$ ipython --no-banner

In [1]: import numpy as np

In [2]: np.set_printoptions(suppress=True, linewidth=100)

In [3]: def rnd(a):
   ...:     return np.round(a, 2) + 0
   ...: 

In [4]: W0 = np.loadtxt("a.csv", delimiter=",")

In [5]: print(W0)
[[ 1.1  0.5 -0.6  0.5 -0.8  1.3]
 [-1.  -1.8  7.2  1.7 -0.3  0.5]
 [ 0.3  0.2  3.3  1.1  0.4 -0.6]
 [ 0.7  0.   3.6  0.5 -1.1 -1.2]
 [ 0.  -1.3 -3.3  0.2  0.7 -0.3]
 [-0.1  0.4  0.3 -0.7 -1.   0.7]
 [ 0.9  0.6  3.6 -1.  -0.5 -1.1]
 [-0.5  0.4 -3.6 -1.5 -0.5  0.6]
 [-0.2 -0.3  2.4 -0.5  0.2 -0.9]]

In [6]: u, r1 = W0[4], W0[7]

In [7]: print(rnd(u @ u))
13.2

In [8]: print(rnd(u @ r1))
10.53

In [9]: p = (u @ r1) / (u @ u) * u

In [10]: print(rnd(p))
[ 0.   -1.04 -2.63  0.16  0.56 -0.24]

In [11]: print(rnd((r1 - p) @ u))
0.0

In [12]: print(np.linalg.matrix_rank(np.outer(u, r1)))
1

In [13]: print(rnd(np.linalg.norm(u + r1) ** 2 + np.linalg.norm(u - r1) ** 2))
58.86

In [14]: vec = np.array([2, 2, 2, 0, 0, 0])

In [15]: y = W0 @ vec

In [16]: print(rnd(np.linalg.pinv(W0) @ W0))
[[1. 0. 0. 0. 0. 0.]
 [0. 1. 0. 0. 0. 0.]
 [0. 0. 1. 0. 0. 0.]
 [0. 0. 0. 1. 0. 0.]
 [0. 0. 0. 0. 1. 0.]
 [0. 0. 0. 0. 0. 1.]]

In [17]: rng = np.random.default_rng(293)

In [18]: y = y + 0.05 * rng.normal(size=9)

In [19]: print(rnd(y))
[ 1.97  8.75  7.59  8.67 -9.21  1.18 10.18 -7.42  3.81]

In [20]: b, *_ = np.linalg.lstsq(W0, y)

In [21]: print(b.round())
[ 2.  2.  2.  0. -0. -0.]

In [22]: print(rnd(np.linalg.norm(y - W0 @ b)))
0.04

In [23]: print([round(float(np.linalg.norm(np.linalg.solve(W0.T @ W0 + lam * np.eye(6), W0.T @ y))), 2) for lam in (0, 1, 10, 100)])
[3.45, 3.07, 2.1, 1.03]

In [24]: m1 = np.loadtxt("m.csv", delimiter=",")

In [25]: print(m1)
[[ 0. -3.  4. -2. -5.  0.  2.  1.  1. -3.  4. -3. -1.]
 [ 3.  0. -1.  1.  3.  4.  5.  1.  2. -4.  1.  3.  2.]
 [-4.  1.  0. -4.  1. -2. -1.  6. -1.  6. -3. -4. -3.]
 [ 2. -1.  4.  0. -4.  0. -1. -2. -1. -1. -2. -3.  4.]
 [ 5. -3. -1.  4.  0.  0.  1. -5. -2. -6.  2.  4. -1.]
 [ 0. -4.  2.  0.  0.  0. -2. -1.  5. -4. -5. -6.  2.]
 [-2. -5.  1.  1. -1.  2.  0.  4. -4.  0. -4.  3.  1.]
 [-1. -1. -6.  2.  5.  1. -4.  0.  1.  3. -2. -5. -3.]
 [-1. -2.  1.  1.  2. -5.  4. -1.  0. -5. -2. -1.  1.]
 [ 3.  4. -6.  1.  6.  4.  0. -3.  5.  0. -1.  0. -1.]
 [-4. -1.  3.  2. -2.  5.  4.  2.  2.  1.  0.  4. -1.]
 [ 3. -3.  4.  3. -4.  6. -3.  5.  1.  0. -4.  0. -3.]
 [ 1. -2.  3. -4.  1. -2. -1.  3. -1.  1.  1.  3.  0.]]

In [26]: U, sigma, Vt = np.linalg.svd(m1)

In [27]: print(rnd(sigma))
[18.57 18.57 14.31 14.31 10.06 10.06  7.25  7.25  4.39  4.39  1.88  1.88  0.  ]

In [28]: print(np.argmax(sigma[:-1] / (sigma[1:] + 1e-6)) + 1)
12

In [29]: out = U[:, :12] @ np.diag(sigma[:12]) @ Vt[:12]

In [30]: print(np.linalg.matrix_rank(m1, rtol=0.05))
12

In [31]: print(rnd(np.linalg.norm(m1 - out) / np.linalg.norm(m1)))
0.0

In [32]: J = np.load("layer10.npy")

In [33]: print(J)
[[ 7.3 -4.   8.   6.  -7.   4.  -4.  -6.   1.  -2.   3.  -6. ]
 [-2.   2.3 -8.  -5.  -5.  -7.   1.  -5.   4.   4.   8.  -4. ]
 [-3.   6.   3.3 -2.  -6.  -6.  -8.   7.  -1.   6.   8.  -9. ]
 [ 9.   3.  -2.  -0.7 -5.  -1.   6.   9.   1.   6.  -4.   3. ]
 [ 0.   9.  -5.   5.   6.3  4.  -9.  -2.   8.  -4.   1.  -5. ]
 [-7.  -7.  -8.  -9.  -3.  -2.7  6.   0.   2.   5.   3.  -5. ]
 [ 6.  -3.   2.  -6.  -1.  -1.  -2.7  2.   4.   5.   6.   3. ]
 [-4.  -3.   1.   2.  -7.   3.   2.   0.3  0.  -1.   1.   5. ]
 [-8.  -6.  -5.   7.  -7.   3.   1.   2.  -1.7  0.   3.   4. ]
 [-4.   3.   6.   6.   6.   2.  -4.  -8.  -3.   8.3  5.   2. ]
 [ 4.   3.  -8.   0.   0.  -3.  -1.  -2.  -7.   0.   5.3 -3. ]
 [ 7.  -4.   8.   6.  -7.   4.  -4.  -6.   1.  -2.   3.  -5.7]]

In [34]: print(rnd(np.sort(np.abs(np.linalg.eigvals(J)))))
[ 0.3   5.72  5.72  9.5   9.5   9.96  9.96 10.99 16.03 16.03 16.52 16.52]

In [35]: print(np.allclose(J, J.T))
False

In [36]: print(np.trace(J))
19.6

In [37]: print((J - J.T) / 2)
[[ 0.  -1.   5.5 -1.5 -3.5  5.5 -5.  -1.   4.5  1.  -0.5 -6.5]
 [ 1.   0.  -7.  -4.  -7.   0.   2.  -1.   5.   0.5  2.5  0. ]
 [-5.5  7.   0.   0.  -0.5  1.  -5.   3.   2.   0.   8.  -8.5]
 [ 1.5  4.   0.   0.  -5.   4.   6.   3.5 -3.   0.  -2.  -1.5]
 [ 3.5  7.   0.5  5.   0.   3.5 -4.   2.5  7.5 -5.   0.5  1. ]
 [-5.5  0.  -1.  -4.  -3.5  0.   3.5 -1.5 -0.5  1.5  3.  -4.5]
 [ 5.  -2.   5.  -6.   4.  -3.5  0.   0.   1.5  4.5  3.5  3.5]
 [ 1.   1.  -3.  -3.5 -2.5  1.5  0.   0.  -1.   3.5  1.5  5.5]
 [-4.5 -5.  -2.   3.  -7.5  0.5 -1.5  1.   0.   1.5  5.   1.5]
 [-1.  -0.5  0.   0.   5.  -1.5 -4.5 -3.5 -1.5  0.   2.5  2. ]
 [ 0.5 -2.5 -8.   2.  -0.5 -3.  -3.5 -1.5 -5.  -2.5  0.  -3. ]
 [ 6.5  0.   8.5  1.5 -1.   4.5 -3.5 -5.5 -1.5 -2.   3.   0. ]]

In [38]: out = np.array([[3, 2, 2, 1, -3, 6, 3, 7, -7, -6, 5],
    ...:     [-1, -3, 8, -9, -7, -3, 3, 2, -2, 0, 1],
    ...:     [7, -9, 6, -3, 4, -6, -2, -7, -3, -5, -3],
    ...:     [3, -9, 1, 4, 7, 1, 8, 4, -9, 4, 6],
    ...:     [-3, 9, 6, 4, -6, 5, -2, -3, -1, -9, 1],
    ...:     [-3, -3, 9, -8, -9, -6, -7, 3, 0, 8, 8],
    ...:     [-6, -4, 2, -5, -3, 0, -8, -9, 8, 4, 3],
    ...:     [8, -9, 4, 8, -6, 5, 3, -7, 6, 5, 6],
    ...:     [-8, -9, -4, -6, -5, -1, 4, 0, -7, 7, -3],
    ...:     [5, 9, 4, 2, 4, 3, -3, -2, 8, 7, -6],
    ...:     [0, -2, -2, -3, -6, -4, -3, 0, 0, -4, 2]])

In [39]: data = out + out.T

In [40]: print(data)
[[  6   1   9   4  -6   3  -3  15 -15  -1   5]
 [  1  -6  -1 -18   2  -6  -1  -7 -11   9  -1]
 [  9  -1  12  -2  10   3   0  -3  -7  -1  -5]
 [  4 -18  -2   8  11  -7   3  12 -15   6   3]
 [ -6   2  10  11 -12  -4  -5  -9  -6  -5  -5]
 [  3  -6   3  -7  -4 -12  -7   8  -1  11   4]
 [ -3  -1   0   3  -5  -7 -16  -6  12   1   0]
 [ 15  -7  -3  12  -9   8  -6 -14   6   3   6]
 [-15 -11  -7 -15  -6  -1  12   6 -14  15  -3]
 [ -1   9  -1   6  -5  11   1   3  15  14 -10]
 [  5  -1  -5   3  -5   4   0   6  -3 -10   4]]

In [41]: out = np.linalg.inv(data)

In [42]: print(rnd(np.linalg.cond(data)))
11.48

In [43]: print((np.abs(out) > 1e-9).astype(int))
[[1 1 1 1 1 1 1 1 1 1 1]
 [1 1 1 1 1 1 1 1 1 1 1]
 [1 1 1 1 1 1 1 1 1 1 1]
 [1 1 1 1 1 1 1 1 1 1 1]
 [1 1 1 1 1 1 1 1 1 1 1]
 [1 1 1 1 1 1 1 1 1 1 1]
 [1 1 1 1 1 1 1 1 1 1 1]
 [1 1 1 1 1 1 1 1 1 1 1]
 [1 1 1 1 1 1 1 1 1 1 1]
 [1 1 1 1 1 1 1 1 1 1 1]
 [1 1 1 1 1 1 1 1 1 1 1]]

In [44]: print(np.allclose(out, data.T))
False

In [45]: print(rnd(data @ out))
[[1. 0. 0. 0. 0. 0. 0. 0. 0. 0. 0.]
 [0. 1. 0. 0. 0. 0. 0. 0. 0. 0. 0.]
 [0. 0. 1. 0. 0. 0. 0. 0. 0. 0. 0.]
 [0. 0. 0. 1. 0. 0. 0. 0. 0. 0. 0.]
 [0. 0. 0. 0. 1. 0. 0. 0. 0. 0. 0.]
 [0. 0. 0. 0. 0. 1. 0. 0. 0. 0. 0.]
 [0. 0. 0. 0. 0. 0. 1. 0. 0. 0. 0.]
 [0. 0. 0. 0. 0. 0. 0. 1. 0. 0. 0.]
 [0. 0. 0. 0. 0. 0. 0. 0. 1. 0. 0.]
 [0. 0. 0. 0. 0. 0. 0. 0. 0. 1. 0.]
 [0. 0. 0. 0. 0. 0. 0. 0. 0. 0. 1.]]
